$ python3 -q
>>> import numpy as np
>>> np.set_printoptions(precision=3, suppress=True, linewidth=100)
>>> def rnd(a):
...     return np.round(a, 3) + 0
... 
>>> data = np.loadtxt("layer16.csv", delimiter=",")
>>> print(rnd(data))
[[ 1.     0.     0.     0.     0.     0.     0.     0.     0.   ]
 [ 0.     0.707  0.     0.     0.707  0.     0.     0.     0.   ]
 [ 0.     0.     1.     0.     0.     0.     0.     0.     0.   ]
 [ 0.     0.     0.     1.     0.     0.     0.     0.     0.   ]
 [ 0.    -0.707  0.     0.     0.707  0.     0.     0.     0.   ]
 [ 0.     0.     0.     0.     0.     1.     0.     0.     0.   ]
 [ 0.     0.     0.     0.     0.     0.     1.     0.     0.   ]
 [ 0.     0.     0.     0.     0.     0.     0.     1.     0.   ]
 [ 0.     0.     0.     0.     0.     0.     0.     0.     1.   ]]
>>> w1 = np.array([[0, 1, 1, 1],
...     [0, 0, 0, 1],
...     [1, 1, 0, 0],
...     [2, 2, 0, 1],
...     [2, 0, 1, 2],
...     [0, 0, 1, 0],
...     [1, 1, 2, 0],
...     [2, 2, 1, 0],
...     [2, 0, 1, 0]])
>>> beta = np.array([1, 2, -1, -1])
>>> hid = np.maximum(data @ w1 + beta, 0)
>>> print(np.linalg.matrix_rank(hid))
4
>>> W2 = np.array([[-6, -1, -1], [1, -8, 2], [-1, 7, 6], [2, -4, 5]])
>>> print(rnd(hid @ W2))
[[ -3.    -25.      5.   ]
 [-10.243 -22.899   7.192]
 [ -9.    -26.      4.   ]
 [-14.    -35.      5.   ]
 [-12.485 -18.414   1.586]
 [ -4.    -17.      3.   ]
 [-10.    -19.     10.   ]
 [-14.    -35.      5.   ]
 [-16.    -19.      1.   ]]
>>> f = np.array([0, 2, 1, 1, 1, 1, 1, 1, 1])
>>> out = data + np.outer(f, np.eye(9)[6])
>>> print(np.linalg.matrix_rank(out - data))
1
>>> print(rnd(np.linalg.det(out) / np.linalg.det(data)), rnd(1 + np.linalg.solve(data, f)[6]))
2.0 2.0
>>> x0 = np.array([-3, -1, -2, 1, -1, 3, 3, -1, 2])
>>> print(rnd(np.linalg.inv(data)))
[[ 1.     0.     0.     0.     0.     0.     0.     0.     0.   ]
 [ 0.     0.707  0.     0.    -0.707  0.     0.     0.     0.   ]
 [ 0.     0.     1.     0.     0.     0.     0.     0.     0.   ]
 [ 0.     0.     0.     1.     0.     0.     0.     0.     0.   ]
 [ 0.     0.707  0.     0.     0.707  0.     0.     0.     0.   ]
 [ 0.     0.     0.     0.     0.     1.     0.     0.     0.   ]
 [ 0.     0.     0.     0.     0.     0.     1.     0.     0.   ]
 [ 0.     0.     0.     0.     0.     0.     0.     1.     0.   ]
 [ 0.     0.     0.     0.     0.     0.     0.     0.     1.   ]]
>>> print(rnd(data.T @ (data @ x0)))
[-3. -1. -2.  1. -1.  3.  3. -1.  2.]
>>> print(rnd(np.linalg.det(data)))
1.0
>>> print(rnd(np.linalg.norm(x0)), rnd(np.linalg.norm(data @ x0)))
6.245 6.245
>>> print(rnd(np.sort(np.abs(np.degrees(np.angle(np.linalg.eigvals(data)))))))
[ 0.  0.  0.  0.  0.  0.  0. 45. 45.]
>>> print(9 - np.linalg.matrix_rank(data - np.eye(9), tol=1e-8))
7
>>> print([p for p in range(1, 25) if np.allclose(np.linalg.matrix_power(data, p), np.eye(9))])
[8, 16, 24]
